$ python3 -q
>>> import numpy as np
>>> np.set_printoptions(precision=3, suppress=True, linewidth=140, floatmode="fixed")
>>> mat = np.loadtxt("sample6.csv", delimiter=",")
>>> mat
array([[12.024, 23.992,  8.988, 15.010, 24.014, 21.017],
       [ 4.019,  7.990,  3.006,  4.984,  7.996,  6.981],
       [11.989, 23.993,  8.979, 15.012, 23.994, 20.992],
       [ 8.019, 16.006,  5.990, 10.017, 15.998, 14.026],
       [ 0.028,  0.002,  0.002,  0.025,  0.006,  0.027]])
>>> u, v = mat[3], mat[2]
>>> np.round(u @ u, 3)
np.float64(909.381)
>>> round(float(u @ v), 3)
1362.621
>>> pr = (u @ v) / (u @ u) * u
>>> pr
array([12.016, 23.983,  8.975, 15.010, 23.971, 21.017])
>>> np.round((v - pr) @ u, 3)
np.float64(0.0)
>>> v - pr
array([-0.027,  0.010,  0.004,  0.002,  0.023, -0.025])
>>> M2 = mat / np.sqrt((mat ** 2).mean(axis=1, keepdims=True))
>>> np.linalg.matrix_rank(M2) == np.linalg.matrix_rank(mat)
np.True_
>>> M2[2]
array([0.650, 1.301, 0.487, 0.814, 1.301, 1.138])
>>> rng = np.random.default_rng(6750)
>>> M2 = mat + rng.integers(-2, 3, (5, 1)) @ rng.integers(-2, 3, (1, 6))
>>> M2
array([[ 8.024, 19.992,  6.988, 11.010, 26.014, 19.017],
       [ 8.019, 11.990,  5.006,  8.984,  5.996,  8.981],
       [ 7.989, 19.993,  6.979, 11.012, 25.994, 18.992],
       [ 6.019, 14.006,  4.990,  8.017, 16.998, 13.026],
       [-1.972, -1.998, -0.998, -1.975,  1.006, -0.973]])
>>> M2 - mat
array([[-4.000, -4.000, -2.000, -4.000,  2.000, -2.000],
       [ 4.000,  4.000,  2.000,  4.000, -2.000,  2.000],
       [-4.000, -4.000, -2.000, -4.000,  2.000, -2.000],
       [-2.000, -2.000, -1.000, -2.000,  1.000, -1.000],
       [-2.000, -2.000, -1.000, -2.000,  1.000, -1.000]])
>>> np.abs(M2 - mat).sum(axis=1)
array([18.000, 18.000, 18.000,  9.000,  9.000])
>>> T = np.stack([mat, -3 * mat, mat[::-1]])
>>> np.linalg.matrix_rank(T)
array([5, 5, 5])
>>> np.linalg.matrix_rank(T.reshape(3, -1))
np.int64(2)
>>> np.einsum("bij,cij->bc", T, T)
array([[  5222.345, -15667.035,   2952.503],
       [-15667.035,  47001.105,  -8857.508],
       [  2952.503,  -8857.508,   5222.345]])
>>> T.shape
(3, 5, 6)
>>> np.linalg.norm(T, axis=(1, 2))
array([ 72.266, 216.797,  72.266])
>>> W = np.array([[1, -2, 0, 0, 1],
...     [0, 2, -2, -2, -3],
...     [1, 0, 3, -1, 0],
...     [-3, 3, 0, 0, 0],
...     [-2, 1, 2, -1, 1],
...     [3, 1, 0, -1, -3]])
>>> beta = np.array([4, 9, 3, -4, 3])
>>> H = np.maximum(mat @ W + beta, 0)
>>> (H > 0).mean(axis=0)
array([0.400, 1.000, 1.000, 0.000, 0.200])
>>> (H > 0).astype(int)
array([[0, 1, 1, 0, 0],
       [1, 1, 1, 0, 0],
       [0, 1, 1, 0, 0],
       [0, 1, 1, 0, 0],
       [1, 1, 1, 0, 1]])
>>> Z = np.array([[-2, 1], [2, 2], [2, -1], [-2, 0], [2, 0]])
>>> W @ Z
array([[-4, -3],
       [-2,  6],
       [ 6, -2],
       [12,  3],
       [14, -2],
       [-8,  5]])
>>> (H @ Z).round(6).argmax(axis=1)
array([0, 0, 0, 0, 0])
>>> H @ Z
array([[306.010, 215.986],
       [115.754,  82.736],
       [305.938, 216.121],
       [212.006, 149.144],
       [ 21.986,  19.122]])
>>> M = np.load("dump.npy")
>>> M
array([[15,  2,  2,  3,  0,  3,  4],
       [10,  4,  1,  1,  2,  2,  3],
       [15,  5,  4,  2,  4,  3,  0],
       [ 0,  0,  3,  5,  3,  0,  3],
       [ 5,  5,  3,  3,  2,  1,  1],
       [10,  5,  2,  3,  2,  2,  4],
       [ 5,  1,  3,  3,  2,  1,  1],
       [ 5,  3,  3,  5,  0,  1,  3],
       [ 0,  3,  3,  0,  2,  0,  3],
       [ 0,  3,  4,  5,  3,  0,  2],
       [ 5,  2,  4,  5,  1,  1,  5]])
>>> np.linalg.lstsq(M[:-1].T, M[-1])[2]
np.int32(6)
>>> np.abs(np.diag(np.linalg.qr(M)[1])) > 1e-9
array([ True,  True,  True,  True,  True, False,  True])
>>> round(np.trace(np.linalg.pinv(M) @ M), 3)
np.float64(6.0)
>>> np.allclose(M[:-1].T @ np.linalg.lstsq(M[:-1].T, M[-1])[0], M[-1])
True
>>> try:
...     np.linalg.inv(M)
... except np.linalg.LinAlgError as e:
...     print(e)
... 
Last 2 dimensions of the array must be square
>>> Uu, sv, vt = np.linalg.svd(M)
>>> vecs = vt[:(sv > 1e-8).sum()]
>>> x = M[10] + 3 * M[7] + rng.integers(2) * np.eye(7)[2]
>>> x
array([20.000, 11.000, 14.000, 20.000,  1.000,  4.000, 14.000])
>>> round(float(np.linalg.norm(x - vecs.T @ vecs @ x)), 3)
0.0
>>> np.linalg.matrix_rank(np.vstack([M, x]))
np.int64(6)
>>> T = np.stack([M, -3 * M, M[::-1]])
>>> T.sum(axis=0)
array([[-25,  -2,   0,  -1,   1,  -5,  -3],
       [-20,  -5,   2,   3,  -1,  -4,  -4],
       [-30,  -7,  -5,  -4,  -6,  -6,   3],
       [  5,   3,  -3,  -5,  -6,   1,  -3],
       [ -5,  -9,  -3,  -3,  -2,  -1,  -1],
       [-10,  -5,  -2,  -3,  -2,  -2,  -4],
       [ -5,   3,  -3,  -3,  -2,  -1,  -1],
       [-10,  -6,  -3,  -5,   3,  -2,  -3],
       [ 15,  -1,  -2,   2,   0,   3,  -6],
       [ 10,  -2,  -7,  -9,  -4,   2,  -1],
       [  5,  -2,  -6,  -7,  -2,   1,  -6]])
>>> np.linalg.matrix_rank(T.reshape(3, -1))
np.int64(2)
>>> (T @ M.T).shape
(3, 11, 11)
>>> Uu, sv, vt = np.linalg.svd(M, full_matrices=False)
>>> np.allclose(Uu * sv @ vt, M)
True
>>> (sv > 1e-8).sum()
np.int64(6)
>>> np.round(Uu.T @ M @ vt.T, 3) + 0
array([[32.785,  0.000,  0.000,  0.000,  0.000,  0.000,  0.000],
       [ 0.000, 12.313,  0.000,  0.000,  0.000,  0.000,  0.000],
       [ 0.000,  0.000,  6.376,  0.000,  0.000,  0.000,  0.000],
       [ 0.000,  0.000,  0.000,  4.709,  0.000,  0.000,  0.000],
       [ 0.000,  0.000,  0.000,  0.000,  3.198,  0.000,  0.000],
       [ 0.000,  0.000,  0.000,  0.000,  0.000,  2.113,  0.000],
       [ 0.000,  0.000,  0.000,  0.000,  0.000,  0.000,  0.000]])
>>> np.round(Uu.T @ Uu, 3) + 0
array([[1.000, 0.000, 0.000, 0.000, 0.000, 0.000, 0.000],
       [0.000, 1.000, 0.000, 0.000, 0.000, 0.000, 0.000],
       [0.000, 0.000, 1.000, 0.000, 0.000, 0.000, 0.000],
       [0.000, 0.000, 0.000, 1.000, 0.000, 0.000, 0.000],
       [0.000, 0.000, 0.000, 0.000, 1.000, 0.000, 0.000],
       [0.000, 0.000, 0.000, 0.000, 0.000, 1.000, 0.000],
       [0.000, 0.000, 0.000, 0.000, 0.000, 0.000, 1.000]])
>>> np.abs(Uu[:, 0]).round(6).argmax()
np.int64(2)
>>> np.round(sv / sv[0], 3) + 0
array([1.000, 0.376, 0.194, 0.144, 0.098, 0.064, 0.000])
>>> np.round(np.sqrt((sv ** 2).sum()), 3), np.round(np.linalg.norm(M), 3)
(np.float64(36.111), np.float64(36.111))
>>> Uu, sv, vt = np.linalg.svd(M)
>>> sv.round(3) + 0
array([32.785, 12.313,  6.376,  4.709,  3.198,  2.113,  0.000])
>>> np.argmax(sv[:-1] / (sv[1:] + 1e-6)) + 1
np.int64(6)
>>> M2 = Uu[:, :6] @ np.diag(sv[:6]) @ vt[:6]
>>> M2.round(3) + 0
array([[15.000,  2.000,  2.000,  3.000,  0.000,  3.000,  4.000],
       [10.000,  4.000,  1.000,  1.000,  2.000,  2.000,  3.000],
       [15.000,  5.000,  4.000,  2.000,  4.000,  3.000,  0.000],
       [ 0.000,  0.000,  3.000,  5.000,  3.000,  0.000,  3.000],
       [ 5.000,  5.000,  3.000,  3.000,  2.000,  1.000,  1.000],
       [10.000,  5.000,  2.000,  3.000,  2.000,  2.000,  4.000],
       [ 5.000,  1.000,  3.000,  3.000,  2.000,  1.000,  1.000],
       [ 5.000,  3.000,  3.000,  5.000,  0.000,  1.000,  3.000],
       [ 0.000,  3.000,  3.000,  0.000,  2.000,  0.000,  3.000],
       [ 0.000,  3.000,  4.000,  5.000,  3.000,  0.000,  2.000],
       [ 5.000,  2.000,  4.000,  5.000,  1.000,  1.000,  5.000]])
>>> np.linalg.matrix_rank(M2)
np.int64(6)
>>> np.round(np.linalg.norm(M - M2, 2), 3), round(sv[6], 3)
(np.float64(0.0), np.float64(0.0))
>>> F = np.load("x.npy")
>>> F
array([[0, 1, 0, 0, 0, 0, 0, 0, 0, 0, 0],
       [0, 0, 0, 0, 0, 1, 0, 0, 0, 0, 0],
       [0, 0, 0, 0, 0, 0, 1, 0, 0, 0, 0],
       [1, 0, 0, 0, 0, 0, 0, 0, 0, 0, 0],
       [0, 0, 0, 0, 0, 0, 0, 1, 0, 0, 0],
       [0, 0, 0, 0, 1, 0, 0, 0, 0, 0, 0],
       [0, 0, 0, 0, 0, 0, 0, 0, 1, 0, 0],
       [0, 0, 1, 0, 0, 0, 0, 0, 0, 0, 0],
       [0, 0, 0, 1, 0, 0, 0, 0, 0, 0, 0],
       [0, 0, 0, 0, 0, 0, 0, 0, 0, 0, 1],
       [0, 0, 0, 0, 0, 0, 0, 0, 0, 1, 0]])
>>> M2 = F + rng.integers(-2, 3, (11, 1)) @ rng.integers(-2, 3, (1, 11))
>>> M2
array([[-1,  3,  2,  2,  2, -2, -2,  0, -2, -1,  0],
       [-2,  4,  4,  4,  4, -3, -4,  0, -4, -2,  0],
       [ 0,  0,  0,  0,  0,  0,  1,  0,  0,  0,  0],
       [ 3, -4, -4, -4, -4,  4,  4,  0,  4,  2,  0],
       [ 0,  0,  0,  0,  0,  0,  0,  1,  0,  0,  0],
       [ 2, -4, -4, -4, -3,  4,  4,  0,  4,  2,  0],
       [ 0,  0,  0,  0,  0,  0,  0,  0,  1,  0,  0],
       [-2,  4,  5,  4,  4, -4, -4,  0, -4, -2,  0],
       [ 2, -4, -4, -3, -4,  4,  4,  0,  4,  2,  0],
       [ 0,  0,  0,  0,  0,  0,  0,  0,  0,  0,  1],
       [ 1, -2, -2, -2, -2,  2,  2,  0,  2,  2,  0]])
>>> np.linalg.matrix_rank(M2 - F, tol=1e-8)
np.int64(1)
>>> M2 - F
array([[-1,  2,  2,  2,  2, -2, -2,  0, -2, -1,  0],
       [-2,  4,  4,  4,  4, -4, -4,  0, -4, -2,  0],
       [ 0,  0,  0,  0,  0,  0,  0,  0,  0,  0,  0],
       [ 2, -4, -4, -4, -4,  4,  4,  0,  4,  2,  0],
       [ 0,  0,  0,  0,  0,  0,  0,  0,  0,  0,  0],
       [ 2, -4, -4, -4, -4,  4,  4,  0,  4,  2,  0],
       [ 0,  0,  0,  0,  0,  0,  0,  0,  0,  0,  0],
       [-2,  4,  4,  4,  4, -4, -4,  0, -4, -2,  0],
       [ 2, -4, -4, -4, -4,  4,  4,  0,  4,  2,  0],
       [ 0,  0,  0,  0,  0,  0,  0,  0,  0,  0,  0],
       [ 1, -2, -2, -2, -2,  2,  2,  0,  2,  1,  0]])
>>> np.round(np.linalg.svd(M2 - F, compute_uv=False), 3) + 0
array([25.690,  0.000,  0.000,  0.000,  0.000,  0.000,  0.000,  0.000,  0.000,  0.000,  0.000])
>>> arr = np.load("m.npy")
>>> arr
array([[-2.000,  1.000,  0.000,  0.000,  0.000],
       [ 0.000, -2.000,  1.000,  0.000,  0.000],
       [ 0.000,  0.000, -2.000,  1.000,  0.000],
       [ 0.000,  0.000,  0.000, -2.000,  1.000],
       [ 0.000,  0.000,  0.000,  0.000, -2.000]])
>>> np.trace(arr)
np.float64(-10.0)
>>> np.linalg.determinant(arr)
Traceback (most recent call last):
  File "<python-input-76>", line 1, in <module>
    np.linalg.determinant(arr)
    ^^^^^^^^^^^^^^^^^^^^^
AttributeError: module 'numpy.linalg' has no attribute 'determinant'
>>> labels = rng.permutation(5)
>>> labels
array([2, 0, 3, 4, 1])
>>> M2 = arr[labels][:, labels]
>>> np.allclose(M2, arr)
False
>>> np.diag(M2)
array([-2.000, -2.000, -2.000, -2.000, -2.000])
>>> np.trace(M2)
np.float64(-10.0)
>>> np.sort(np.abs(np.linalg.eigvals(M2)))
array([2.000, 2.000, 2.000, 2.000, 2.000])
